$ python3 -q
>>> import numpy as np
>>> from numpy import linalg as LA
>>> np.set_printoptions(precision=1, suppress=True, linewidth=200, floatmode="fixed")
>>> rnd = lambda a: np.round(a, 1) + 0
>>> X = np.loadtxt("out17.csv", delimiter=",")
>>> rnd(X)
array([[  0.2, -21.7,  -3.7, -10.6, -23.8],
       [  0.3, -17.7,  -1.8,  -9.3, -19.8],
       [  0.4, -13.6,   0.0,  -7.8, -15.9],
       [  0.3,  -8.8,   1.8,  -5.9, -11.1],
       [  0.2,  -5.8,   2.7,  -4.5,  -8.0],
       [  0.1,  -4.6,   2.9,  -3.9,  -6.7],
       [  0.1,  -3.9,   3.0,  -3.5,  -6.0],
       [ -0.4,  -0.3,   2.1,  -0.9,  -1.6],
       [ -0.3,   0.1,   0.7,  -0.1,  -0.4],
       [ -0.1,   0.0,   0.2,   0.0,  -0.1],
       [  1.0,  -0.3,  -0.6,  -0.3,   0.7],
       [  2.9,  -0.2,   0.2,  -1.3,   2.2],
       [  4.7,   0.4,   1.7,  -2.3,   3.8],
       [ 10.3,   3.9,   8.3,  -5.3,   9.6]])
>>> LA.matrix_rank(X, rtol=0.1)
np.int64(3)
>>> LA.cond(X) > 100
np.True_
>>> W0 = np.load("x.npy")
>>> W0
array([[ 0.7, -0.5, -0.6,  0.2, -1.1,  0.8],
       [-0.1, -0.7,  1.8,  0.5,  0.7, -2.2],
       [ 0.9, -0.4, -0.7,  0.0, -1.3,  0.8]])
>>> W = np.array([[0, 2, 3, 0, 0],
...     [2, 2, 0, 2, 0],
...     [3, 3, 0, 2, 0],
...     [2, 3, 1, 0, 3],
...     [2, 3, 2, 0, 1]])
>>> beta = np.array([2, 1, -2, -3, 2])
>>> hid = np.maximum(X @ W + beta, 0)
>>> (hid > 0).astype(int)
array([[0, 0, 0, 0, 0],
       [0, 0, 0, 0, 0],
       [0, 0, 0, 0, 0],
       [0, 0, 0, 0, 0],
       [0, 0, 0, 0, 0],
       [0, 0, 0, 0, 0],
       [0, 0, 0, 0, 0],
       [1, 0, 0, 1, 0],
       [1, 1, 0, 0, 1],
       [1, 1, 0, 0, 1],
       [1, 1, 1, 0, 1],
       [1, 1, 1, 0, 1],
       [1, 1, 1, 1, 0],
       [1, 1, 1, 1, 0]])
>>> C = np.array([[-1, -4], [-2, 4], [-4, 4], [1, -3], [-5, 5]])
>>> rnd(hid @ C)
array([[   0.0,    0.0],
       [   0.0,    0.0],
       [   0.0,    0.0],
       [   0.0,    0.0],
       [   0.0,    0.0],
       [   0.0,    0.0],
       [   0.0,    0.0],
       [  -2.0,  -12.2],
       [ -11.8,   -2.0],
       [ -13.8,    4.1],
       [ -21.5,   22.5],
       [ -64.0,   63.8],
       [-120.7,  106.0],
       [-327.8,  202.5]])
>>> (hid @ C).round(6).argmax(axis=1)
array([0, 0, 0, 0, 0, 0, 0, 0, 1, 1, 1, 1, 1, 1])
>>> rng = np.random.default_rng(6439)
>>> other = W0 + rng.integers(-2, 3, (3, 2)) @ rng.integers(-2, 3, (2, 6))
>>> rnd(other)
array([[ 2.7,  0.5, -1.6,  0.2, -1.1,  1.8],
       [-0.1, -0.7,  1.8,  0.5,  0.7, -2.2],
       [-1.1, -3.4,  0.3, -1.0, -3.3,  0.8]])
>>> np.abs(other - W0).sum(axis=1)
array([5.0, 0.0, 9.0])
>>> LA.matrix_rank(other - W0, tol=1e-8)
np.int64(2)
>>> rnd(LA.svd(other - W0, compute_uv=False))
array([4.8, 1.7, 0.0])
>>> u = np.array([4, 5])
>>> rnd(np.array([np.convolve(row, u, "same") for row in W0]))
array([[ 2.8,  1.5, -4.9, -2.2, -3.4, -2.3],
       [-0.4, -3.3,  3.7, 11.0,  5.3, -5.3],
       [ 3.6,  2.9, -4.8, -3.5, -5.2, -3.3]])
>>> rnd(np.cross(W0[0, :3], W0[2, :3]))
array([ 0.1, -0.1,  0.2])
>>> T = np.stack([W0, 3 * W0, W0[::-1]])
>>> rnd(np.einsum("bij,cij->bc", T, T))
array([[ 16.1,  48.3,  16.0],
       [ 48.3, 144.9,  47.9],
       [ 16.0,  47.9,  16.1]])
>>> rnd(T.sum(axis=0))
array([[  3.7,  -2.4,  -3.1,   0.8,  -5.7,   4.0],
       [ -0.5,  -3.5,   9.0,   2.5,   3.5, -11.0],
       [  4.3,  -2.1,  -3.4,   0.2,  -6.3,   4.0]])
>>> (T @ W0.T).shape
(3, 3, 3)
>>> rnd(LA.norm(T, axis=(1, 2)))
array([ 4.0, 12.0,  4.0])
>>> LA.matrix_rank(T.reshape(3, -1))
np.int64(2)
>>> T.shape
(3, 3, 6)
>>> W = np.array([[-2, -2, 2, 2],
...     [3, 2, 0, 3],
...     [1, 2, 3, 2],
...     [1, -1, 0, 2],
...     [1, 3, 0, 3],
...     [2, 2, -2, 2]])
>>> beta = np.array([-1, -1, 0, 0])
>>> hid = np.maximum(W0 @ W + beta, 0)
>>> (hid > 0).astype(int)
array([[0, 0, 0, 0],
       [0, 0, 1, 0],
       [0, 0, 0, 0]])
>>> rnd((hid > 0).mean(axis=0))
array([0.0, 0.0, 0.3, 0.0])
>>> LA.matrix_rank(hid)
np.int64(1)
>>> rnd(hid)
array([[0.0, 0.0, 0.0, 0.0],
       [0.0, 0.0, 9.6, 0.0],
       [0.0, 0.0, 0.0, 0.0]])
>>> C = np.array([[4, -4, -1], [5, 1, -4], [3, -3, -5], [3, -1, 0]])
>>> W @ C
array([[ -6,  -2,   0],
       [ 31, -13, -11],
       [ 29, -13, -24],
       [  5,  -7,   3],
       [ 28,  -4, -13],
       [ 18,  -2,   0]])
>>> rnd(hid @ C)
array([[  0.0,   0.0,   0.0],
       [ 28.8, -28.8, -48.0],
       [  0.0,   0.0,   0.0]])
>>> other = np.array([[0, 3, 0, 5], [-1, 0, 4, 3], [-2, 1, 3, 5], [2, 3, 5, 2]])
>>> A = np.triu(other)
>>> A
array([[0, 3, 0, 5],
       [0, 0, 4, 3],
       [0, 0, 3, 5],
       [0, 0, 0, 2]])
>>> x0 = np.array([1, 1, 2, 1])
>>> h1 = np.maximum(A @ x0, 0)
>>> np.maximum(A @ x0, 0) - np.maximum(-A @ x0, 0)
array([ 8, 11, 11,  2])
>>> rnd(np.tanh(A @ x0))
array([1.0, 1.0, 1.0, 1.0])
>>> A.T @ h1
array([  0,  24,  77, 132])
>>> LA.matrix_rank(A, rtol=0.1)
np.int64(3)
>>> [round(float(x), 1) for x in LA.svd(A, compute_uv=False)[:3]]
[8.9, 4.0, 1.3]
>>> C2 = A.T @ A
>>> rnd(LA.eigvalsh(C2)[::-1])
array([79.6, 15.9,  1.6,  0.0])
>>> LA.matrix_rank(C2)
np.int64(3)
>>> r = LA.matrix_rank(A)
>>> r
np.int64(3)
>>> ns = LA.svd(A)[2][r:].T
>>> ns[:, 0] / ns[np.abs(ns[:, 0]).round(6).argmax(), 0]
array([1.0, 0.0, 0.0, 0.0])
>>> A @ ns
array([[0.0],
       [0.0],
       [0.0],
       [0.0]])
>>> ns.shape
(4, 1)
>>> [int(LA.matrix_rank(A[:, :j + 1])) for j in range(4)]
[0, 1, 2, 3]
>>> K = np.load("run9.npy")
>>> rnd(K)
array([[-0.4, -0.8,  0.5, -0.2],
       [ 0.2, -0.3,  0.0,  0.9],
       [-0.8,  0.1, -0.5,  0.3],
       [-0.3,  0.6,  0.7,  0.3]])
>>> z = rng.permutation(4)
>>> other = K[:, z] * rng.choice([-1, 1], 4)
>>> rnd(other)
array([[-0.2,  0.5, -0.4, -0.8],
       [ 0.9,  0.0,  0.2, -0.3],
       [ 0.3, -0.5, -0.8,  0.1],
       [ 0.3,  0.7, -0.3,  0.6]])
>>> Uu, _, Vh = LA.svd(K.T @ other)
>>> rnd(Uu @ Vh)
array([[0.0, 0.0, 1.0, 0.0],
       [0.0, 0.0, 0.0, 1.0],
       [0.0, 1.0, 0.0, 0.0],
       [1.0, 0.0, 0.0, 0.0]])
>>> z
array([3, 2, 0, 1])
>>> J = np.loadtxt("m.csv", delimiter=",")
>>> J
array([[-3.0, -2.0,  2.0,  2.0,  0.0, -1.0,  2.0],
       [ 2.0, -3.0, -2.0,  2.0,  2.0,  0.0, -1.0],
       [-1.0,  2.0, -3.0, -2.0,  2.0,  2.0,  0.0],
       [ 0.0, -1.0,  2.0, -3.0, -2.0,  2.0,  2.0],
       [ 2.0,  0.0, -1.0,  2.0, -3.0, -2.0,  2.0],
       [ 2.0,  2.0,  0.0, -1.0,  2.0, -3.0, -2.0],
       [-2.0,  2.0,  2.0,  0.0, -1.0,  2.0, -3.0]])
>>> # rank 6
>>> rnd(np.sort(np.abs(np.fft.fft(J[0])))), rnd(np.sort(LA.svd(J, compute_uv=False)))
(array([0.0, 3.5, 3.5, 5.1, 5.1, 7.3, 7.3]), array([0.0, 3.5, 3.5, 5.1, 5.1, 7.3, 7.3]))
>>> rnd(np.fft.fft(J[0]))
array([ 0.0+0.0j, -5.0-0.7j, -2.7+6.8j, -2.8+2.1j, -2.8-2.1j, -2.7-6.8j, -5.0+0.7j])
>>> np.allclose(J @ J.T, J.T @ J)
True
>>> z = rng.permutation(7)
>>> z
array([0, 5, 1, 6, 2, 4, 3])
>>> other = J[z][:, z]
>>> np.allclose(other, J)
False
>>> np.trace(other)
np.float64(-21.0)
>>> other
array([[-3.0, -1.0, -2.0,  2.0,  2.0,  0.0,  2.0],
       [ 2.0, -3.0,  2.0, -2.0,  0.0,  2.0, -1.0],
       [ 2.0,  0.0, -3.0, -1.0, -2.0,  2.0,  2.0],
       [-2.0,  2.0,  2.0, -3.0,  2.0, -1.0,  0.0],
       [-1.0,  2.0,  2.0,  0.0, -3.0,  2.0, -2.0],
       [ 2.0, -2.0,  0.0,  2.0, -1.0, -3.0,  2.0],
       [ 0.0,  2.0, -1.0,  2.0,  2.0, -2.0, -3.0]])
>>> np.diag(other)
array([-3.0, -3.0, -3.0, -3.0, -3.0, -3.0, -3.0])
>>> Uu, s, Vh = LA.svd(other)
>>> V = Vh[:(s > 1e-8).sum()]
>>> x0 = other[3] + -2 * other[0] + rng.integers(2) * np.eye(7)[4]
>>> x0
array([ 4.0,  4.0,  6.0, -7.0, -2.0, -1.0, -4.0])
>>> rnd(V.T @ V)
array([[ 0.9, -0.1, -0.1, -0.1, -0.1, -0.1, -0.1],
       [-0.1,  0.9, -0.1, -0.1, -0.1, -0.1, -0.1],
       [-0.1, -0.1,  0.9, -0.1, -0.1, -0.1, -0.1],
       [-0.1, -0.1, -0.1,  0.9, -0.1, -0.1, -0.1],
       [-0.1, -0.1, -0.1, -0.1,  0.9, -0.1, -0.1],
       [-0.1, -0.1, -0.1, -0.1, -0.1,  0.9, -0.1],
       [-0.1, -0.1, -0.1, -0.1, -0.1, -0.1,  0.9]])
>>> E = np.loadtxt("mat.csv", delimiter=",")
>>> E
array([[ 3.8, -5.5,  1.9, -0.2],
       [ 7.6, -4.9,  4.2,  1.0],
       [-2.5,  3.7, -1.2,  0.2],
       [ 4.5, -2.6,  2.4,  0.8],
       [-0.6,  4.5,  0.3,  1.2],
       [ 2.3, -5.1,  0.8, -0.9],
       [ 1.7, -0.3,  0.9,  0.3],
       [-7.2,  6.3, -3.7, -0.5],
       [-0.7, -2.7, -0.8, -1.0],
       [ 5.7, -6.0,  2.8,  0.2],
       [ 7.5, -6.2,  3.8,  0.3],
       [ 5.5, -5.7,  2.8,  0.0],
       [-4.7,  2.7, -2.6, -0.8],
       [-1.8,  0.4, -1.0, -0.4],
       [ 0.5, -4.7, -0.1, -1.1],
       [-3.4,  0.7, -2.1, -0.8],
       [ 2.5, -4.9,  0.9, -0.6],
       [ 2.1,  0.8,  1.5,  0.9]])
>>> dist = LA.norm(E[:, None] - E[None], axis=-1)
>>> dist.mean(axis=1).argmax()
np.int64(7)
>>> rnd(LA.norm(E - E.mean(axis=0), axis=1))
array([ 4.8,  8.1,  6.8,  3.9,  6.5,  3.7,  1.5, 12.4,  2.8,  6.6,  8.4,  6.3,  8.1,  4.0,  3.4,  5.9,  3.5,  2.9])
>>> Ac = E - E.mean(axis=0)
>>> V = LA.svd(Ac)[2][:2]
>>> other = Ac - Ac @ V.T @ V
>>> rnd((Ac @ V.T).std(axis=0))
array([5.8, 1.9])
>>> rnd(LA.norm(other) / LA.norm(Ac))
np.float64(0.0)
>>> Uu, s, Vh = LA.svd(A)
>>> np.argmax(s[:-1] / (s[1:] + 1e-6)) + 1
np.int64(3)
>>> rnd(s)
array([8.9, 4.0, 1.3, 0.0])
>>> other = Uu[:, :3] @ np.diag(s[:3]) @ Vh[:3]
>>> LA.matrix_rank(other)
np.int64(3)
>>> rnd(LA.norm(A - other) / LA.norm(A))
np.float64(0.0)
>>> rnd(LA.norm(A - other, 2)), s[3]
(np.float64(0.0), np.float64(0.0))
>>> rnd(np.abs(A - other).max())
np.float64(0.0)
>>> LA.matrix_rank(A, rtol=0.05)
np.int64(3)
>>> rnd(other)
array([[0.0, 3.0, 0.0, 5.0],
       [0.0, 0.0, 4.0, 3.0],
       [0.0, 0.0, 3.0, 5.0],
       [0.0, 0.0, 0.0, 2.0]])
>>> x0 = np.array([-2, -2, -1, 0])
>>> target = E @ x0
>>> rnd(LA.pinv(E) @ E)
array([[1.0, 0.0, 0.0, 0.0],
       [0.0, 1.0, 0.0, 0.0],
       [0.0, 0.0, 1.0, 0.0],
       [0.0, 0.0, 0.0, 1.0]])
>>> rnd(LA.lstsq(E, target)[0])
array([-2.0, -2.0, -1.0,  0.0])
>>> rnd(target)
array([ 1.5, -9.6, -1.2, -6.2, -8.1,  4.8, -3.7,  5.5,  7.6, -2.2, -6.4, -2.4,  6.6,  3.8,  8.5,  7.5,  3.9, -7.3])
>>> target = target + 0.1 * rng.normal(size=18)
>>> rnd(target)
array([ 1.4, -9.6, -1.4, -6.2, -8.0,  4.8, -3.7,  5.4,  7.4, -2.1, -6.5, -2.4,  6.3,  3.8,  8.3,  7.7,  4.0, -7.4])
>>> beta, *_ = LA.lstsq(E, target)
>>> beta.round()
array([-2.0, -2.0, -2.0,  0.0])
>>> [round(float(LA.norm(LA.solve(E.T @ E + lam * np.eye(4), E.T @ target))), 2) for lam in (0, 1, 10, 100)]
[3.19, 2.74, 2.43, 1.18]
>>> rnd(beta)
array([-1.8, -2.1, -1.5,  0.5])
>>> rnd(LA.norm(target - E @ beta))
np.float64(0.5)
